$ python3 -q
>>> import numpy as np
>>> import numpy.linalg as la
>>> np.set_printoptions(suppress=True, linewidth=200)
>>> X = np.load("out13.npy")
>>> X.round(2)
array([[-2.61,  0.7 , -2.17,  0.46, -0.98, -2.34,  1.42,  1.92,  0.78],
       [ 2.49, -0.59,  0.97,  0.01,  0.25,  2.82, -1.77, -2.49, -0.39],
       [-0.12, -0.2 ,  3.09, -1.27,  1.92, -1.84,  1.29,  2.02, -0.98],
       [-2.06,  0.69, -3.58,  1.12, -1.92, -0.83,  0.41,  0.39,  1.21],
       [ 0.01, -0.24,  3.2 , -1.29,  1.97, -1.72,  1.21,  1.93, -1.02],
       [ 2.4 , -0.54,  0.63,  0.13,  0.05,  2.89, -1.83, -2.6 , -0.28],
       [ 1.5 , -0.21, -1.43,  0.82, -1.09,  2.8 , -1.84, -2.73,  0.41],
       [-0.37,  0.33, -3.44,  1.33, -2.07,  1.38, -1.  , -1.64,  1.11],
       [-1.78,  0.3 ,  0.94, -0.66,  0.83, -2.9 ,  1.89,  2.77, -0.24],
       [-1.32,  0.56, -3.79,  1.32, -2.16,  0.27, -0.31, -0.66,  1.25]])
>>> rk = la.matrix_rank(X)
>>> rk
np.int64(2)
>>> null = la.svd(X)[2][rk:].T
>>> la.matrix_rank(X.T @ X), la.matrix_rank(X @ X.T)
(np.int64(2), np.int64(2))
>>> np.allclose(X @ null, 0)
True
>>> null.shape
(9, 7)
>>> [int(la.matrix_rank(X[:, :j + 1])) for j in range(9)]
[1, 2, 2, 2, 2, 2, 2, 2, 2]
>>> [int(la.matrix_rank(np.delete(X, i, axis=0))) for i in range(10)]
[2, 2, 2, 2, 2, 2, 2, 2, 2, 2]
>>> left, s, vt = la.svd(X)
>>> V = vt[:(s > 1e-8).sum()]
>>> rng = np.random.default_rng(9934)
>>> x0 = X[9] + -1 * X[7] + rng.integers(2) * np.eye(9)[5]
>>> x0.round(2)
array([-0.96,  0.22, -0.35, -0.01, -0.08, -1.1 ,  0.69,  0.98,  0.14])
>>> np.round(np.diag(V.T @ V), 2)
array([0.27, 0.02, 0.58, 0.07, 0.19, 0.35, 0.15, 0.31, 0.06])
>>> la.matrix_rank(np.vstack([X, x0]))
np.int64(2)
